% python3 -q
>>> import numpy as np
>>> np.set_printoptions(precision=2, suppress=True, linewidth=160, sign=" ")
>>> F = np.array([[1, -1, 3, -3, 1, 3, -1, -1, -1, 2],
...     [1, 2, 3, 0, -3, -1, 1, 0, 2, -2],
...     [1, -3, 0, 3, -3, -1, -3, -1, 2, 1],
...     [1, 3, -3, -1, 2, -2, 3, -1, -1, 0],
...     [-3, -1, 0, 3, -3, 3, -2, 3, -2, 3],
...     [3, 2, -1, 1, -2, 3, -2, 3, 1, 2],
...     [3, 2, 3, 2, -3, 2, -2, 2, -1, 2],
...     [-3, 0, 0, 0, 0, -1, 1, 3, -3, 3],
...     [-3, 3, -1, -1, 1, -3, -2, 2, 2, 1]])
>>> F
array([[ 1, -1,  3, -3,  1,  3, -1, -1, -1,  2],
       [ 1,  2,  3,  0, -3, -1,  1,  0,  2, -2],
       [ 1, -3,  0,  3, -3, -1, -3, -1,  2,  1],
       [ 1,  3, -3, -1,  2, -2,  3, -1, -1,  0],
       [-3, -1,  0,  3, -3,  3, -2,  3, -2,  3],
       [ 3,  2, -1,  1, -2,  3, -2,  3,  1,  2],
       [ 3,  2,  3,  2, -3,  2, -2,  2, -1,  2],
       [-3,  0,  0,  0,  0, -1,  1,  3, -3,  3],
       [-3,  3, -1, -1,  1, -3, -2,  2,  2,  1]])
>>> def softmax(z):
...     e = np.exp(z - z.max(axis=-1, keepdims=True))
...     return e / e.sum(axis=-1, keepdims=True)
... 
>>> softmax(F).sum(axis=1)
array([ 1.,  1.,  1.,  1.,  1.,  1.,  1.,  1.,  1.])
>>> S = F @ F.T / np.sqrt(10)
>>> np.round(softmax(S), 2) + 0
array([[ 1.  ,  0.  ,  0.  ,  0.  ,  0.  ,  0.  ,  0.  ,  0.  ,  0.  ],
       [ 0.  ,  1.  ,  0.  ,  0.  ,  0.  ,  0.  ,  0.  ,  0.  ,  0.  ],
       [ 0.  ,  0.  ,  1.  ,  0.  ,  0.  ,  0.  ,  0.  ,  0.  ,  0.  ],
       [ 0.  ,  0.  ,  0.  ,  1.  ,  0.  ,  0.  ,  0.  ,  0.  ,  0.  ],
       [ 0.  ,  0.  ,  0.  ,  0.  ,  1.  ,  0.  ,  0.  ,  0.  ,  0.  ],
       [ 0.  ,  0.  ,  0.  ,  0.  ,  0.  ,  0.94,  0.05,  0.  ,  0.  ],
       [ 0.  ,  0.  ,  0.  ,  0.  ,  0.  ,  0.01,  0.99,  0.  ,  0.  ],
       [ 0.  ,  0.  ,  0.  ,  0.  ,  0.04,  0.  ,  0.  ,  0.96,  0.  ],
       [ 0.  ,  0.  ,  0.  ,  0.  ,  0.  ,  0.  ,  0.  ,  0.  ,  1.  ]])
>>> theta = np.radians(173)
>>> Rm = np.eye(10)
>>> Rm[3, 3] = Rm[4, 4] = np.cos(theta)
>>> Rm[3, 4], Rm[4, 3] = -np.sin(theta), np.sin(theta)
>>> Rm
array([[ 1.  ,  0.  ,  0.  ,  0.  ,  0.  ,  0.  ,  0.  ,  0.  ,  0.  ,  0.  ],
       [ 0.  ,  1.  ,  0.  ,  0.  ,  0.  ,  0.  ,  0.  ,  0.  ,  0.  ,  0.  ],
       [ 0.  ,  0.  ,  1.  ,  0.  ,  0.  ,  0.  ,  0.  ,  0.  ,  0.  ,  0.  ],
       [ 0.  ,  0.  ,  0.  , -0.99, -0.12,  0.  ,  0.  ,  0.  ,  0.  ,  0.  ],
       [ 0.  ,  0.  ,  0.  ,  0.12, -0.99,  0.  ,  0.  ,  0.  ,  0.  ,  0.  ],
       [ 0.  ,  0.  ,  0.  ,  0.  ,  0.  ,  1.  ,  0.  ,  0.  ,  0.  ,  0.  ],
       [ 0.  ,  0.  ,  0.  ,  0.  ,  0.  ,  0.  ,  1.  ,  0.  ,  0.  ,  0.  ],
       [ 0.  ,  0.  ,  0.  ,  0.  ,  0.  ,  0.  ,  0.  ,  1.  ,  0.  ,  0.  ],
       [ 0.  ,  0.  ,  0.  ,  0.  ,  0.  ,  0.  ,  0.  ,  0.  ,  1.  ,  0.  ],
       [ 0.  ,  0.  ,  0.  ,  0.  ,  0.  ,  0.  ,  0.  ,  0.  ,  0.  ,  1.  ]])
>>> out = F @ Rm.T
>>> out
array([[ 1.  , -1.  ,  3.  ,  2.86, -1.36,  3.  , -1.  , -1.  , -1.  ,  2.  ],
       [ 1.  ,  2.  ,  3.  ,  0.37,  2.98, -1.  ,  1.  ,  0.  ,  2.  , -2.  ],
       [ 1.  , -3.  ,  0.  , -2.61,  3.34, -1.  , -3.  , -1.  ,  2.  ,  1.  ],
       [ 1.  ,  3.  , -3.  ,  0.75, -2.11, -2.  ,  3.  , -1.  , -1.  ,  0.  ],
       [-3.  , -1.  ,  0.  , -2.61,  3.34,  3.  , -2.  ,  3.  , -2.  ,  3.  ],
       [ 3.  ,  2.  , -1.  , -0.75,  2.11,  3.  , -2.  ,  3.  ,  1.  ,  2.  ],
       [ 3.  ,  2.  ,  3.  , -1.62,  3.22,  2.  , -2.  ,  2.  , -1.  ,  2.  ],
       [-3.  ,  0.  ,  0.  ,  0.  ,  0.  , -1.  ,  1.  ,  3.  , -3.  ,  3.  ],
       [-3.  ,  3.  , -1.  ,  0.87, -1.11, -3.  , -2.  ,  2.  ,  2.  ,  1.  ]])
>>> np.abs(out - F).max(axis=0)
array([ 0.  ,  0.  ,  0.  ,  5.86,  6.34,  0.  ,  0.  ,  0.  ,  0.  ,  0.  ])
>>> np.allclose(F @ F.T, out @ out.T)
True
>>> vec = np.array([3, -7, 7, 7, 2, 4, -8, -5, -9, -6])
>>> F @ np.ones(10)
array([ 3.,  3., -4.,  1.,  1., 10., 10.,  0., -1.])
>>> vec @ F
Traceback (most recent call last):
  File "<python-input-19>", line 1, in <module>
    vec @ F
    ~~~~^~~
ValueError: matmul: Input operand 1 has a mismatch in its core dimension 0, with gufunc signature (n?,k),(k,m?)->(n?,m?) (size 9 is different from 10)
>>> F @ np.eye(10)[6]
array([-1.,  1., -3.,  3., -2., -2., -2.,  1., -2.])
>>> (F * vec).sum(axis=1)
array([ 34, -14,  40, -60,  26, -17,  35, -27, -72])
>>> np.einsum("ij,j->i", F, vec)
array([ 34, -14,  40, -60,  26, -17,  35, -27, -72])
>>> np.linalg.norm(F @ vec) <= np.linalg.norm(F, 2) * np.linalg.norm(vec) + 1e-9
np.True_
>>> (F @ vec).argmax()
np.int64(2)
>>> round(np.linalg.norm(F[5] - F[4]), 2)
np.float64(7.81)
>>> round(float(np.linalg.norm(F) ** 2 / np.linalg.norm(F, 2) ** 2), 2)
2.81
>>> round(float(np.linalg.norm(F[5], 1)), 2), round(float(np.linalg.norm(F[5], np.inf)), 2)
(20.0, 3.0)
>>> round(np.linalg.norm(F, 2), 2)
np.float64(11.85)
>>> mat = np.load("w.npy")
>>> mat
array([[-1.6,  1.2, -0.9,  0. , -0.7, -0.1,  0.2, -0.5,  1.1],
       [ 0.3, -0.1, -1.5,  0.3,  0.1, -0.6, -0.1, -1.9, -1.2],
       [ 0.6, -0.8, -1.1, -1.2,  0.4,  1.7,  1.2, -0.2, -0.9],
       [-1. , -0.3, -0.8,  0.1, -0.7, -2.3,  0.5,  0.3,  2.1],
       [ 0.9,  0.6, -0.4,  1.2, -0.2, -0.8, -0.7,  0.7,  0.1],
       [ 0.7, -0.4,  0.6,  0.3,  0. ,  1.2,  0.4, -0.6, -2. ]])
>>> r0 = np.array([2, -1, -3])
>>> np.convolve(mat[2], r0)
array([ 1.2, -2.2, -3.2,  1.1,  5.3,  6.6, -0.5, -6.7, -5.2,  1.5,  2.7])
>>> Uu, sv, vt = np.linalg.svd(mat, full_matrices=False)
>>> np.allclose(Uu * sv @ vt, mat)
True
>>> np.round(Uu.T @ mat @ vt.T, 2) + 0
array([[ 4.98,  0.  ,  0.  ,  0.  ,  0.  ,  0.  ],
       [ 0.  ,  2.97,  0.  ,  0.  ,  0.  ,  0.  ],
       [ 0.  ,  0.  ,  2.7 ,  0.  ,  0.  ,  0.  ],
       [ 0.  ,  0.  ,  0.  ,  1.93,  0.  ,  0.  ],
       [ 0.  ,  0.  ,  0.  ,  0.  ,  1.42,  0.  ],
       [ 0.  ,  0.  ,  0.  ,  0.  ,  0.  ,  0.88]])
>>> (sv > 1e-8).sum()
np.int64(6)
>>> np.cumsum(sv ** 2) / np.sum(sv ** 2)
array([ 0.52,  0.71,  0.86,  0.94,  0.98,  1.  ])
>>> Uu.shape, sv.shape, vt.shape
((6, 6), (6,), (6, 9))
>>> E = np.load("x.npy")
>>> E
array([[ 0,  0,  0,  1,  0,  1,  0,  0],
       [ 0,  0,  0,  0,  1,  0,  1,  0],
       [ 0,  0,  0,  0,  1,  0,  1,  1],
       [ 1,  0,  0,  0,  0,  1,  0,  0],
       [ 0,  1,  1,  0,  0,  0,  0,  1],
       [ 1,  0,  0,  1,  0,  0,  0,  0],
       [ 0,  1,  1,  0,  0,  0,  0,  0],
       [ 0,  0,  1,  0,  1,  0,  0,  0]])
>>> Uu, sv, vt = np.linalg.svd(E, full_matrices=False)
>>> (sv > 1e-8).sum()
np.int64(7)
>>> np.round(np.abs(vt[0]), 2) + 0
array([ 0.  ,  0.36,  0.53,  0.  ,  0.53,  0.  ,  0.36,  0.43])
>>> np.allclose(Uu * sv @ vt, E)
True
>>> np.round(vt @ vt.T, 2) + 0
array([[ 1.,  0.,  0.,  0.,  0.,  0.,  0.,  0.],
       [ 0.,  1.,  0.,  0.,  0.,  0.,  0.,  0.],
       [ 0.,  0.,  1.,  0.,  0.,  0.,  0.,  0.],
       [ 0.,  0.,  0.,  1.,  0.,  0.,  0.,  0.],
       [ 0.,  0.,  0.,  0.,  1.,  0.,  0.,  0.],
       [ 0.,  0.,  0.,  0.,  0.,  1.,  0.,  0.],
       [ 0.,  0.,  0.,  0.,  0.,  0.,  1.,  0.],
       [ 0.,  0.,  0.,  0.,  0.,  0.,  0.,  1.]])
>>> np.round(Uu.T @ Uu, 2) + 0
array([[ 1.,  0.,  0.,  0.,  0.,  0.,  0.,  0.],
       [ 0.,  1.,  0.,  0.,  0.,  0.,  0.,  0.],
       [ 0.,  0.,  1.,  0.,  0.,  0.,  0.,  0.],
       [ 0.,  0.,  0.,  1.,  0.,  0.,  0.,  0.],
       [ 0.,  0.,  0.,  0.,  1.,  0.,  0.,  0.],
       [ 0.,  0.,  0.,  0.,  0.,  1.,  0.,  0.],
       [ 0.,  0.,  0.,  0.,  0.,  0.,  1.,  0.],
       [ 0.,  0.,  0.,  0.,  0.,  0.,  0.,  1.]])
>>> np.abs(Uu[:, 0]).round(6).argmax()
np.int64(2)
>>> np.round(sv / sv[0], 2) + 0
array([ 1.  ,  0.81,  0.81,  0.47,  0.4 ,  0.4 ,  0.28,  0.  ])
